% python3 -q
>>> import numpy as np
>>> import numpy.linalg as la
>>> np.set_printoptions(precision=2, suppress=True, linewidth=100, sign=" ")
>>> E = np.loadtxt("x.csv", delimiter=",")
>>> print(E)
[[-2.  3.  1. -3.]
 [ 3. 10.  0.  8.]
 [ 1.  0.  0. -8.]
 [-3.  8. -8.  4.]]
>>> x0 = np.array([1, -8, -7, 1])
>>> h = np.maximum(E @ x0, 0)
>>> print(E * (h > 1e-9)[:, None])
[[-0.  0.  0. -0.]
 [ 0.  0.  0.  0.]
 [ 0.  0.  0. -0.]
 [-0.  0. -0.  0.]]
>>> print(np.tanh(E @ x0))
[-1. -1. -1. -1.]
>>> print(np.flatnonzero(h > 1e-9))
[]
>>> print(np.maximum(E @ x0, 0) - np.maximum(-E @ x0, 0))
[-36. -69.  -7.  -7.]
>>> print(np.maximum(E @ (3 * x0), 0))
[ 0.  0.  0.  0.]
>>> print(E.T @ h)
[ 0.  0.  0.  0.]
>>> u = np.array([3, 3, 2])
>>> r1 = np.array([-3, 2, 2, 3, 2, 2])
>>> K = u[:, None] + r1[None, :]
>>> print(K)
[[ 0  5  5  6  5  5]
 [ 0  5  5  6  5  5]
 [-1  4  4  5  4  4]]
>>> M2 = la.inv(E)
>>> print(np.round(E @ M2, 2) + 0)
[[ 1.  0.  0.  0.]
 [ 0.  1.  0.  0.]
 [ 0.  0.  1.  0.]
 [ 0.  0.  0.  1.]]
>>> print(M2.round(2) + 0)
[[-0.23  0.09  0.17 -0.03]
 [ 0.09  0.06  0.03  0.01]
 [ 0.17  0.03 -0.08 -0.1 ]
 [-0.03  0.01 -0.1   0.  ]]
>>> print((np.abs(M2) > 1e-9).astype(int))
[[ 1  1  1  1]
 [ 1  1  1  1]
 [ 1  1  1  1]
 [ 1  1  1  1]]
>>> print(np.allclose(M2, E.T))
False
>>> print(np.round(la.inv(M2), 2) + 0)
[[-2.  3.  1. -3.]
 [ 3. 10.  0.  8.]
 [ 1.  0.  0. -8.]
 [-3.  8. -8.  4.]]
>>> print(la.det(E) * M2)
[[-640.  256.  456.  -80.]
 [ 256.  172.   92.   32.]
 [ 456.   92. -222. -286.]
 [ -80.   32. -286.  -10.]]
>>> cov = K.T @ K
>>> print((K @ K.T).shape)
(3, 3)
>>> print(np.diag(cov))
[  1  66  66  97  66  66]
>>> print(np.round(la.svd(K, compute_uv=False) ** 2, 2) + 0)
[ 361.22    0.78    0.  ]
>>> print(la.matrix_rank(cov))
2
>>> Uu, sig, Vh = la.svd(K)
>>> print(np.argmax(sig[:-1] / (sig[1:] + 1e-6)) + 1)
2
>>> print(sig.round(2) + 0)
[ 19.01   0.88   0.  ]
>>> M2 = Uu[:, :2] @ np.diag(sig[:2]) @ Vh[:2]
>>> print(round(la.norm(K - M2, 2), 2), round(float(sig[2]), 2))
0.0 0.0
>>> print(np.round(la.norm(K - M2) / la.norm(K), 2))
0.0
>>> print(la.matrix_rank(M2))
2
>>> print(np.round(np.abs(K - M2).max(), 2))
0.0
>>> print(la.matrix_rank(K, rtol=0.05))
1
>>> F = np.load("mat.npy")
>>> print(F)
[[ -1.73  -4.78  -1.08   3.23  -1.27]
 [  3.08   4.71   1.42   4.04   4.43]
 [  2.43   0.04   1.22   5.01   1.62]
 [-11.05   3.03  -6.99  -6.73   3.42]
 [  1.34   5.39   0.35   2.42   4.83]
 [ 13.22  10.54   7.27  10.28   7.93]
 [  1.44   6.3    0.37   2.22   5.38]
 [ -0.25   0.24  -0.4    2.8    1.75]
 [  1.85   4.25   0.7    3.2    4.15]
 [ -0.58  -0.1   -0.58   2.65   1.54]
 [  3.87   6.2    1.83   4.19   5.32]
 [ 11.76  10.58   6.39   9.1    7.95]
 [  5.41  11.89   2.53   3.6    8.73]
 [  1.5   -1.11   0.71   4.64   0.93]
 [  0.89   5.91   0.06   1.9    5.14]
 [  3.18   5.63   1.45   3.83   4.98]
 [  1.87   3.39   0.75   3.49   3.63]
 [  7.9    7.8    4.19   6.9    6.28]
 [  2.87  10.27   1.07   2.09   7.76]
 [  6.33   2.11   3.47   7.47   2.86]
 [  8.99   5.65   4.93   8.46   4.99]]
>>> cov = np.cov(F, rowvar=False)
>>> print(np.argsort(-F.std(axis=0).round(6), kind="stable"))
[ 0  1  3  2  4]
>>> print(np.polyfit(F[:, 2], F[:, 4], 1))
[ 0.46  3.75]
>>> print(np.corrcoef(F.T))
[[ 1.    0.57  1.    0.95  0.57]
 [ 0.57  1.    0.53  0.27  1.  ]
 [ 1.    0.53  1.    0.96  0.53]
 [ 0.95  0.27  0.96  1.    0.27]
 [ 0.57  1.    0.53  0.27  1.  ]]
>>> print(round(np.corrcoef(F[:, 2], F[:, 4])[0, 1], 2))
0.53
>>> Uu, sig, Vh = la.svd(F)
>>> V = Vh[:(sig > 1e-8).sum()]
>>> rng = np.random.default_rng(39261)
>>> x0 = F[4] + 2 * F[11] + rng.integers(2) * np.eye(5)[3]
>>> print(x0)
[ 24.86  26.55  13.13  21.63  20.73]
>>> print(la.matrix_rank(np.vstack([F, x0])))
4
>>> print(np.allclose(V.T @ V @ x0, x0))
False
>>> r = la.matrix_rank(F)
>>> print(r)
3
>>> null = la.svd(F)[2][r:].T
>>> print(la.matrix_rank(F.T @ F), la.matrix_rank(F @ F.T))
3 3
>>> x0 = np.array([5, 4, 2, 1, 2])
>>> print(F @ np.eye(5)[4])
[-1.27  4.43  1.62  3.42  4.83  7.93  5.38  1.75  4.15  1.54  5.32  7.95  8.73  0.93  5.14  4.98
  3.63  6.28  7.76  2.86  4.99]
>>> print(np.sign((F @ x0).round(6)))
[-1.  1.  1. -1.  1.  1.  1.  1.  1.  1.  1.  1.  1.  1.  1.  1.  1.  1.  1.  1.  1.]
>>> feats = np.load("test2.npy")
>>> print(feats)
[[-2.18 -2.08  0.06  0.91 -4.31 -1.44]
 [ 0.15  1.09  3.46  3.57 -2.    0.35]
 [-3.94  3.85  3.08  3.27 -4.91  0.09]
 [-2.1   0.06  1.33  0.32 -3.88 -0.34]
 [-0.67  3.49  3.22  3.03  1.19 -2.99]
 [ 1.36 -0.22  0.21 -0.3  -6.35  0.68]
 [-1.25  2.86  3.96  3.12 -1.16 -3.19]
 [-0.38  0.47 -0.79  0.65 -4.29  1.51]
 [-0.98 -0.28 -0.08 -1.33 -7.24  0.62]
 [-2.11  1.1   2.08  3.75  0.22 -0.95]
 [ 0.66  0.31  0.4  -0.52 -3.29  0.29]
 [-2.11  0.76 -0.54  1.27 -5.02  1.66]
 [-0.04  3.84  4.14  2.43 -0.04 -2.11]
 [-1.97  1.76  1.56  2.87  0.61 -3.14]
 [ 0.08  0.54 -1.45  0.38 -4.68  0.97]
 [-1.69  2.12  4.12  3.54 -1.98 -2.  ]
 [-2.74  2.25  4.79  4.88 -6.07 -0.15]
 [-4.59  1.08  6.16  2.83 -5.72 -1.16]
 [ 0.22  0.6  -0.54 -0.32 -4.83  2.75]
 [ 0.62  0.39  3.    4.38 -0.11 -3.03]
 [-3.78  3.66  3.6   4.08 -0.91 -1.77]
 [ 0.13  1.63  0.03  0.26 -5.56  0.84]
 [-4.26  2.38  2.89  5.95 -5.83 -1.55]
 [-3.08  3.05  4.15  3.48 -5.87 -0.92]
 [ 1.66  1.7  -0.02  0.2  -3.67 -0.69]
 [-1.6   2.34  3.37  4.61 -0.17 -1.58]]
>>> M2 = feats + rng.integers(-2, 3, (26, 2)) @ rng.integers(-2, 3, (2, 6))
>>> print(M2)
[[-1.18 -2.08 -1.94  4.91 -3.31 -1.44]
 [ 2.15  9.09 -0.54  3.57 -4.    4.35]
 [-5.94 -4.15  7.08  3.27 -2.91 -3.91]
 [-4.1  -3.94  5.33 -3.68 -3.88 -2.34]
 [ 1.33  5.49 -0.78  9.03  2.19 -1.99]
 [-0.64 -2.22  4.21 -6.3  -7.35 -0.32]
 [ 0.75  2.86 -0.04 11.12  0.84 -3.19]
 [-0.38  0.47 -0.79  0.65 -4.29  1.51]
 [-0.98 -2.28 -0.08  0.67 -6.24 -0.38]
 [-3.11 -2.9   4.08  3.75  1.22 -2.95]
 [ 0.66  4.31  0.4  -4.52 -5.29  2.29]
 [-4.11 -1.24  3.46 -4.73 -6.02  0.66]
 [-2.04 -0.16  8.14 -1.57 -0.04 -4.11]
 [-0.97  3.76 -0.44  4.87  0.61 -2.14]
 [ 2.08  2.54 -5.45  6.38 -3.68  1.97]
 [-1.69  6.12  4.12 -0.46 -3.98  0.  ]
 [-1.74  4.25  2.79  6.88 -6.07  0.85]
 [-4.59  3.08  6.16  0.83 -6.72 -0.16]
 [-0.78  2.6   1.46 -6.32 -6.83  3.75]
 [-1.38 -1.61  7.   -1.62 -1.11 -4.03]
 [-2.78  9.66  1.6   2.08 -2.91  1.23]
 [ 1.13  3.63 -1.97  2.26 -5.56  1.84]
 [-2.26 10.38 -1.11  5.95 -7.83  2.45]
 [-3.08  5.05  4.15  1.48 -6.87  0.08]
 [-0.34 -0.3   3.98 -5.8  -4.67 -1.69]
 [-1.6   6.34  3.37  0.61 -2.17  0.42]]
>>> print(np.round(la.svd(M2 - feats, compute_uv=False), 2) + 0)
[ 27.67  21.6    0.     0.     0.     0.  ]
>>> print(la.matrix_rank(M2 - feats, tol=1e-8))
2
